$ python -q
>>> import numpy as np
>>> import numpy.linalg as la
>>> np.set_printoptions(precision=2, suppress=True, linewidth=160)
>>> def rnd(a):
...     return np.round(a, 2) + 0
... 
>>> data = np.load("block14.npy")
>>> data
array([[4., 0., 0., 0., 0., 3., 3., 0.],
       [0., 4., 0., 3., 3., 0., 0., 0.],
       [0., 0., 4., 0., 0., 0., 0., 3.],
       [0., 3., 0., 4., 3., 0., 0., 0.],
       [0., 3., 0., 3., 4., 0., 0., 0.],
       [3., 0., 0., 0., 0., 4., 3., 0.],
       [3., 0., 0., 0., 0., 3., 4., 0.],
       [0., 0., 3., 0., 0., 0., 0., 4.]])
>>> # equal to its transpose
>>> Uu, s, Vt = la.svd(data, full_matrices=False)
>>> rnd(Vt @ Vt.T)
array([[1., 0., 0., 0., 0., 0., 0., 0.],
       [0., 1., 0., 0., 0., 0., 0., 0.],
       [0., 0., 1., 0., 0., 0., 0., 0.],
       [0., 0., 0., 1., 0., 0., 0., 0.],
       [0., 0., 0., 0., 1., 0., 0., 0.],
       [0., 0., 0., 0., 0., 1., 0., 0.],
       [0., 0., 0., 0., 0., 0., 1., 0.],
       [0., 0., 0., 0., 0., 0., 0., 1.]])
>>> rnd(s)
array([10., 10.,  7.,  1.,  1.,  1.,  1.,  1.])
>>> rnd(np.sqrt((s ** 2).sum())), rnd(la.norm(data))
(np.float64(15.94), np.float64(15.94))
>>> (s > 1e-8).sum()
np.int64(8)
>>> rnd(Uu.T @ Uu)
array([[1., 0., 0., 0., 0., 0., 0., 0.],
       [0., 1., 0., 0., 0., 0., 0., 0.],
       [0., 0., 1., 0., 0., 0., 0., 0.],
       [0., 0., 0., 1., 0., 0., 0., 0.],
       [0., 0., 0., 0., 1., 0., 0., 0.],
       [0., 0., 0., 0., 0., 1., 0., 0.],
       [0., 0., 0., 0., 0., 0., 1., 0.],
       [0., 0., 0., 0., 0., 0., 0., 1.]])
>>> vals, V = la.eigh(data)
>>> rnd(V @ np.diag(vals) @ V.T)
array([[4., 0., 0., 0., 0., 3., 3., 0.],
       [0., 4., 0., 3., 3., 0., 0., 0.],
       [0., 0., 4., 0., 0., 0., 0., 3.],
       [0., 3., 0., 4., 3., 0., 0., 0.],
       [0., 3., 0., 3., 4., 0., 0., 0.],
       [3., 0., 0., 0., 0., 4., 3., 0.],
       [3., 0., 0., 0., 0., 3., 4., 0.],
       [0., 0., 3., 0., 0., 0., 0., 4.]])
>>> rnd(V.T @ data @ V)
array([[ 1.,  0.,  0.,  0.,  0.,  0.,  0.,  0.],
       [ 0.,  1.,  0.,  0.,  0.,  0.,  0.,  0.],
       [ 0.,  0.,  1.,  0.,  0.,  0.,  0.,  0.],
       [ 0.,  0.,  0.,  1.,  0.,  0.,  0.,  0.],
       [ 0.,  0.,  0.,  0.,  1.,  0.,  0.,  0.],
       [ 0.,  0.,  0.,  0.,  0.,  7.,  0.,  0.],
       [ 0.,  0.,  0.,  0.,  0.,  0., 10.,  0.],
       [ 0.,  0.,  0.,  0.,  0.,  0.,  0., 10.]])
>>> (vals > 1e-8).sum(), (vals < -1e-8).sum()
(np.int64(8), np.int64(0))
>>> rnd(la.eigvalsh(data + 5 * np.eye(8)))
array([ 6.,  6.,  6.,  6.,  6., 12., 15., 15.])
>>> rnd(la.eigvalsh(data @ data))
array([  1.,   1.,   1.,   1.,   1.,  49., 100., 100.])
>>> print(rnd(la.svd(data, compute_uv=False)))
[10. 10.  7.  1.  1.  1.  1.  1.]
>>> L = la.cholesky(data)
>>> L @ L.T
array([[4., 0., 0., 0., 0., 3., 3., 0.],
       [0., 4., 0., 3., 3., 0., 0., 0.],
       [0., 0., 4., 0., 0., 0., 0., 3.],
       [0., 3., 0., 4., 3., 0., 0., 0.],
       [0., 3., 0., 3., 4., 0., 0., 0.],
       [3., 0., 0., 0., 0., 4., 3., 0.],
       [3., 0., 0., 0., 0., 3., 4., 0.],
       [0., 0., 3., 0., 0., 0., 0., 4.]])
>>> rnd(L)
array([[2.  , 0.  , 0.  , 0.  , 0.  , 0.  , 0.  , 0.  ],
       [0.  , 2.  , 0.  , 0.  , 0.  , 0.  , 0.  , 0.  ],
       [0.  , 0.  , 2.  , 0.  , 0.  , 0.  , 0.  , 0.  ],
       [0.  , 1.5 , 0.  , 1.32, 0.  , 0.  , 0.  , 0.  ],
       [0.  , 1.5 , 0.  , 0.57, 1.2 , 0.  , 0.  , 0.  ],
       [1.5 , 0.  , 0.  , 0.  , 0.  , 1.32, 0.  , 0.  ],
       [1.5 , 0.  , 0.  , 0.  , 0.  , 0.57, 1.2 , 0.  ],
       [0.  , 0.  , 1.5 , 0.  , 0.  , 0.  , 0.  , 1.32]])
>>> data / np.sqrt(np.outer(np.diag(data), np.diag(data)))
array([[1.  , 0.  , 0.  , 0.  , 0.  , 0.75, 0.75, 0.  ],
       [0.  , 1.  , 0.  , 0.75, 0.75, 0.  , 0.  , 0.  ],
       [0.  , 0.  , 1.  , 0.  , 0.  , 0.  , 0.  , 0.75],
       [0.  , 0.75, 0.  , 1.  , 0.75, 0.  , 0.  , 0.  ],
       [0.  , 0.75, 0.  , 0.75, 1.  , 0.  , 0.  , 0.  ],
       [0.75, 0.  , 0.  , 0.  , 0.  , 1.  , 0.75, 0.  ],
       [0.75, 0.  , 0.  , 0.  , 0.  , 0.75, 1.  , 0.  ],
       [0.  , 0.  , 0.75, 0.  , 0.  , 0.  , 0.  , 1.  ]])
>>> rng = np.random.default_rng(2319)
>>> z = rng.permutation(8)
>>> z
array([1, 5, 4, 6, 7, 0, 3, 2])
>>> other = data[z][:, z]
>>> np.trace(other)
np.float64(32.0)
>>> other = la.inv(data)
>>> rnd(la.inv(other))
array([[4., 0., 0., 0., 0., 3., 3., 0.],
       [0., 4., 0., 3., 3., 0., 0., 0.],
       [0., 0., 4., 0., 0., 0., 0., 3.],
       [0., 3., 0., 4., 3., 0., 0., 0.],
       [0., 3., 0., 3., 4., 0., 0., 0.],
       [3., 0., 0., 0., 0., 4., 3., 0.],
       [3., 0., 0., 0., 0., 3., 4., 0.],
       [0., 0., 3., 0., 0., 0., 0., 4.]])
>>> print(rnd(la.det(data) * other))
[[ 490.    0.    0.    0.    0. -210. -210.    0.]
 [   0.  490.    0. -210. -210.    0.    0.    0.]
 [   0.    0.  400.    0.    0.    0.    0. -300.]
 [   0. -210.    0.  490. -210.    0.    0.    0.]
 [   0. -210.    0. -210.  490.    0.    0.    0.]
 [-210.    0.    0.    0.    0.  490. -210.    0.]
 [-210.    0.    0.    0.    0. -210.  490.    0.]
 [   0.    0. -300.    0.    0.    0.    0.  400.]]
>>> print(rnd(data @ other))
[[1. 0. 0. 0. 0. 0. 0. 0.]
 [0. 1. 0. 0. 0. 0. 0. 0.]
 [0. 0. 1. 0. 0. 0. 0. 0.]
 [0. 0. 0. 1. 0. 0. 0. 0.]
 [0. 0. 0. 0. 1. 0. 0. 0.]
 [0. 0. 0. 0. 0. 1. 0. 0.]
 [0. 0. 0. 0. 0. 0. 1. 0.]
 [0. 0. 0. 0. 0. 0. 0. 1.]]
